>>> import numpy as np
>>> from numpy import linalg as LA
>>> np.set_printoptions(precision=2, suppress=True, linewidth=120)
>>> arr = np.load("data.npy")
>>> print(arr.round(2) + 0)
[[ 1.01 -1.04 -1.6   0.03  0.93  1.14  1.16 -0.23  0.46  0.72  0.15]
 [-0.3   0.1   0.2   0.2   0.11  1.95  0.34  1.24 -0.68  0.88  1.45]
 [ 0.81 -0.63 -1.01 -0.18  0.36 -1.38  0.24 -1.36  0.91 -0.52 -1.37]
 [ 0.9  -0.73 -1.16 -0.17  0.46 -1.18  0.38 -1.33  0.93 -0.41 -1.3 ]
 [-1.04  0.89  1.41  0.14 -0.62  0.79 -0.61  1.24 -0.94  0.2   1.13]
 [ 0.28 -0.08 -0.16 -0.19 -0.13 -1.97 -0.37 -1.23  0.66 -0.89 -1.44]
 [-0.47  0.28  0.46  0.2  -0.04  1.82  0.16  1.31 -0.77  0.79  1.47]
 [-1.05  1.07  1.65 -0.02 -0.94 -0.99 -1.15  0.34 -0.53 -0.66 -0.02]
 [-0.87  0.94  1.44 -0.07 -0.89 -1.46 -1.15 -0.05 -0.29 -0.85 -0.43]
 [-1.15  1.06  1.66  0.09 -0.83  0.1  -0.91  0.98 -0.86 -0.15  0.75]
 [-1.15  1.1   1.71  0.05 -0.9  -0.32 -1.03  0.77 -0.77 -0.35  0.48]
 [ 1.16 -1.08 -1.68 -0.08  0.85  0.    0.94 -0.93  0.84  0.2  -0.68]
 [-0.22  0.39  0.57 -0.17 -0.51 -2.05 -0.79 -0.87  0.32 -1.02 -1.2 ]
 [-1.02  1.05  1.62 -0.03 -0.94 -1.09 -1.16  0.27 -0.49 -0.7  -0.1 ]
 [-0.18  0.35  0.51 -0.17 -0.48 -2.06 -0.76 -0.91  0.36 -1.02 -1.23]
 [-1.08  0.96  1.5   0.13 -0.69  0.59 -0.7   1.18 -0.93  0.09  1.03]
 [ 1.16 -1.08 -1.68 -0.08  0.85  0.01  0.94 -0.93  0.84  0.21 -0.68]
 [ 0.36 -0.51 -0.76  0.15  0.6   2.    0.89  0.74 -0.21  1.02  1.09]
 [ 0.02  0.17  0.22 -0.19 -0.34 -2.06 -0.6  -1.07  0.5  -0.98 -1.35]
 [ 0.72 -0.54 -0.86 -0.19  0.27 -1.52  0.13 -1.36  0.88 -0.6  -1.42]
 [-1.1   1.09  1.69  0.   -0.94 -0.8  -1.13  0.47 -0.61 -0.58  0.13]
 [-0.32  0.13  0.23  0.2   0.09  1.94  0.32  1.25 -0.69  0.87  1.45]
 [-0.81  0.63  1.    0.18 -0.36  1.38 -0.24  1.36 -0.91  0.52  1.38]
 [-0.94  0.78  1.23  0.16 -0.5   1.09 -0.44  1.31 -0.94  0.36  1.26]]
>>> dist = LA.norm(arr[:, None] - arr[None], axis=-1)
>>> print(LA.norm(arr, axis=1))
[3. 3. 3. 3. 3. 3. 3. 3. 3. 3. 3. 3. 3. 3. 3. 3. 3. 3. 3. 3. 3. 3. 3. 3.]
>>> print(LA.matrix_rank(dist ** 2))
3
>>> print(np.unravel_index(dist.round(6).argmax(), dist.shape))
(np.int64(2), np.int64(22))
>>> print(np.flatnonzero(dist[4] < dist.mean() / 2))
[ 4  9 10 15 22 23]
>>> print((dist + 1e9 * np.eye(24)).round(6).argmin(axis=1))
[16 21 19  2 15 18 21 13 13 10  9 16 14  7 12  4 11  1 14  2  7  1 23  4]
>>> print(dist[:5, :5])
[[0.   3.66 3.67 3.38 5.29]
 [3.66 0.   5.81 5.7  2.47]
 [3.67 5.81 0.   0.36 5.92]
 [3.38 5.7  0.36 0.   5.97]
 [5.29 2.47 5.92 5.97 0.  ]]
>>> gram = np.cov(arr, rowvar=False)
>>> print(np.round(LA.eigvalsh(gram)[::-1], 2) + 0)
[5.35 3.66 0.   0.   0.   0.   0.   0.   0.   0.   0.  ]
>>> print(arr.std(axis=0))
[0.81 0.75 1.17 0.14 0.61 1.4  0.74 1.02 0.71 0.67 1.08]
>>> Uu, sig, Vh = LA.svd(arr)
>>> print(sig.round(2) + 0)
[11.2   9.52  0.    0.    0.    0.    0.    0.    0.    0.    0.  ]
>>> Y = Uu[:, :2] @ np.diag(sig[:2]) @ Vh[:2]
>>> print(LA.matrix_rank(arr, rtol=0.05))
2
>>> print(LA.matrix_rank(Y))
2
>>> print(np.abs(np.diag(LA.qr(arr)[1])) > 1e-9)
[ True  True False False False False False False False False False]
>>> print(np.allclose(arr[:-1].T @ LA.lstsq(arr[:-1].T, arr[-1])[0], arr[-1]))
True
>>> r0 = np.array([-3, -4, 4, 1, -2, 0, 0]) + 0.5
>>> F = np.outer(r0, r0) / (r0 @ r0)
>>> print(F)
[[ 0.14  0.2  -0.26 -0.09  0.09 -0.03 -0.03]
 [ 0.2   0.28 -0.36 -0.12  0.12 -0.04 -0.04]
 [-0.26 -0.36  0.46  0.15 -0.15  0.05  0.05]
 [-0.09 -0.12  0.15  0.05 -0.05  0.02  0.02]
 [ 0.09  0.12 -0.15 -0.05  0.05 -0.02 -0.02]
 [-0.03 -0.04  0.05  0.02 -0.02  0.01  0.01]
 [-0.03 -0.04  0.05  0.02 -0.02  0.01  0.01]]
>>> print([round(float(x), 2) for x in LA.svd(F, compute_uv=False)[:3]])
[1.0, 0.0, 0.0]
>>> print(LA.matrix_rank(F, rtol=0.1))
1
>>> print(np.argsort(-LA.norm(F, axis=0).round(6), kind="stable")[:3])
[2 1 0]
>>> rng = np.random.default_rng(54797)
>>> idx = rng.permutation(7)
>>> print(idx)
[5 4 0 2 1 6 3]
>>> Y = F[idx][:, idx]
>>> print(np.diag(Y))
[0.01 0.05 0.14 0.46 0.28 0.01 0.05]
>>> print(np.allclose(Y, F))
False
>>> print(np.round(np.sort(np.abs(LA.eigvals(Y))), 2) + 0)
[0. 0. 0. 0. 0. 0. 1.]
>>> print(np.round(LA.norm(F[1] - F[3]), 2))
0.76
>>> print(LA.norm(F, axis=1).argmax())
2
>>> print(np.round(LA.norm(F) ** 2 / LA.norm(F, 2) ** 2, 2))
1.0
>>> print(LA.norm(F, axis=1))
[0.38 0.53 0.68 0.23 0.23 0.08 0.08]
>>> Uu, sig, Vh = LA.svd(F)
>>> print(np.argmax(sig[:-1] / (sig[1:] + 1e-6)) + 1)
1
>>> Y = Uu[:, :1] @ np.diag(sig[:1]) @ Vh[:1]
>>> print(round(float(LA.norm(F - Y) / LA.norm(F)), 2))
0.0
>>> print(np.round(np.abs(F - Y).max(), 2))
0.0
>>> J = np.loadtxt("test12.csv", delimiter=",")
>>> print(J)
[[-0.99 -1.17 -0.19  1.75  1.26 -1.72 -0.06 -0.95  1.15  1.67  2.27  1.76]
 [-0.5   0.4   1.    2.3  -0.8   2.2  -0.9  -0.6   0.8   2.2   0.3  -1.  ]
 [-0.6  -1.2  -0.3   1.4   1.5  -1.7  -0.1  -0.7   0.9   1.5   1.6   2.  ]
 [ 0.5  -0.9  -0.2  -1.6  -0.2  -1.3   1.4   0.   -0.4  -0.3  -0.7  -1.  ]
 [-1.   -0.2  -0.4  -1.5   0.   -0.5  -0.3   1.3  -0.1  -1.    0.7  -0.6 ]
 [ 2.    0.8   0.8   1.5   0.1  -0.4  -1.2  -2.2  -2.5  -1.    0.4   0.2 ]]
>>> Y = J / LA.norm(J, axis=1, keepdims=True)
>>> gram = Y @ Y.T
>>> print(round(np.degrees(np.arccos(np.clip(gram[0, 3], -1, 1))), 2))
108.5
>>> mat = np.load("x.npy")
>>> print(mat)
[[-0.96  3.32  0.38 -6.49 -3.42  2.81 -4.99 -1.17]
 [ 0.07  2.35  3.8   1.37  3.83  3.21 -4.31  5.88]
 [ 1.71 -1.33 -0.24  7.05  2.26  0.61  5.46  3.2 ]
 [-0.37 -0.41  0.22 -9.51 -1.14 -0.46  1.46  2.34]
 [ 2.64  3.87  1.36 -2.84 -5.6   5.48  0.66 -2.53]
 [-0.19  5.32  3.49 -4.21  2.88  2.71 -4.75  1.88]
 [ 0.99  2.55 -0.82 -3.97 -4.96  3.07 -4.73  4.43]
 [-1.03  1.44 -0.22  3.22 -2.02  2.76  8.56  1.18]
 [-0.34  2.22 -6.81 -0.64 -5.59  0.24  0.2  -4.1 ]
 [ 6.72 -0.3   3.73  2.54 -4.87 -2.61  0.19 -1.97]
 [-0.06 -2.24 -1.47 -9.27 -1.88 -0.92 -1.5  -0.52]
 [ 1.26 -4.01 -2.53 -5.45 -2.12  6.44 -0.39 -0.29]
 [-2.43  0.09 -0.85 -1.54 -5.89 -6.77  0.99  3.08]
 [ 3.36 -2.7   0.67 -2.81 -1.61 -3.2   3.37  6.99]
 [ 3.67 -4.15  2.25 -2.88 -7.41  0.76  0.67 -0.25]
 [ 1.43  4.82 -1.17 -0.03 -7.17  2.76 -1.94  3.26]
 [ 7.33 -0.96 -3.42 -1.27  3.9   1.5  -1.19  3.63]
 [ 3.15 -5.38  2.88 -1.42 -3.66  4.39 -4.24  0.21]
 [-0.52 -0.77 -1.17 -3.37 -0.66 -4.07  7.97  2.44]
 [ 3.92 -1.61 -2.81 -0.45  1.08  7.33 -2.38 -3.64]
 [ 3.63 -6.03  1.67 -2.18  5.88  1.03 -0.59 -2.64]
 [-0.83  2.16  4.12 -6.58  5.13 -0.5  -2.65 -0.88]
 [ 3.06 -1.42  8.92  1.15 -0.38 -1.69  0.5  -2.13]
 [-2.92 -1.92  6.05 -2.54 -2.69  3.13 -5.18  0.89]
 [ 6.91 -5.34 -0.88 -2.01  0.08 -3.27 -0.69 -2.79]
 [-4.51 -0.22  3.9   7.   -1.96 -2.55 -2.07 -0.83]
 [-3.48  0.77  0.01  1.55  2.58  1.22 -7.74  4.11]
 [-0.38  5.17  0.51 -2.56 -2.92  2.85 -5.7   4.15]
 [ 1.28 -6.23  3.32 -3.24 -3.96 -2.17  2.48  3.39]
 [ 1.92  2.62 -3.68 -5.6   5.11 -2.69  0.81 -3.23]
 [ 1.45 -0.68  2.01  8.47  0.16 -4.37  1.54  0.43]
 [-4.43 -3.13  0.02 -1.55 -0.06 -3.3  -5.4  -5.3 ]
 [ 1.93  3.6  -3.49 -1.11  2.12  3.19  6.07  4.3 ]]
>>> vec = np.array([2, 0, 0, 2, 1, 1, 1, 0])
>>> target = mat @ vec
>>> print(np.round(LA.pinv(mat) @ mat, 2) + 0)
[[1. 0. 0. 0. 0. 0. 0. 0.]
 [0. 1. 0. 0. 0. 0. 0. 0.]
 [0. 0. 1. 0. 0. 0. 0. 0.]
 [0. 0. 0. 1. 0. 0. 0. 0.]
 [0. 0. 0. 0. 1. 0. 0. 0.]
 [0. 0. 0. 0. 0. 1. 0. 0.]
 [0. 0. 0. 0. 0. 0. 1. 0.]
 [0. 0. 0. 0. 0. 0. 0. 1.]]
>>> print(np.round(LA.solve(mat.T @ mat, mat.T @ target), 2) + 0)
[2. 0. 0. 2. 1. 1. 1. 0.]
>>> target = target + 0.3 * rng.normal(size=33)
>>> print(target)
[-20.99   5.7   26.28 -20.29   0.41  -7.84 -12.77  13.55  -7.02  11.31 -22.65  -4.07 -19.57  -0.04  -4.62  -3.59  16.25
   0.21  -4.74  13.07   9.22 -12.63   6.4  -15.71   5.95  -1.92  -7.67 -11.37  -7.39  -4.49  17.52 -20.34  12.62]
>>> b, *_ = LA.lstsq(mat, target)
>>> print(b.round())
[ 2. -0. -0.  2.  1.  1.  1.  0.]
>>> print([round(float(LA.norm(LA.solve(mat.T @ mat + lam * np.eye(8), mat.T @ target))), 2) for lam in (0, 1, 10, 100)])
[3.32, 3.31, 3.24, 2.69]
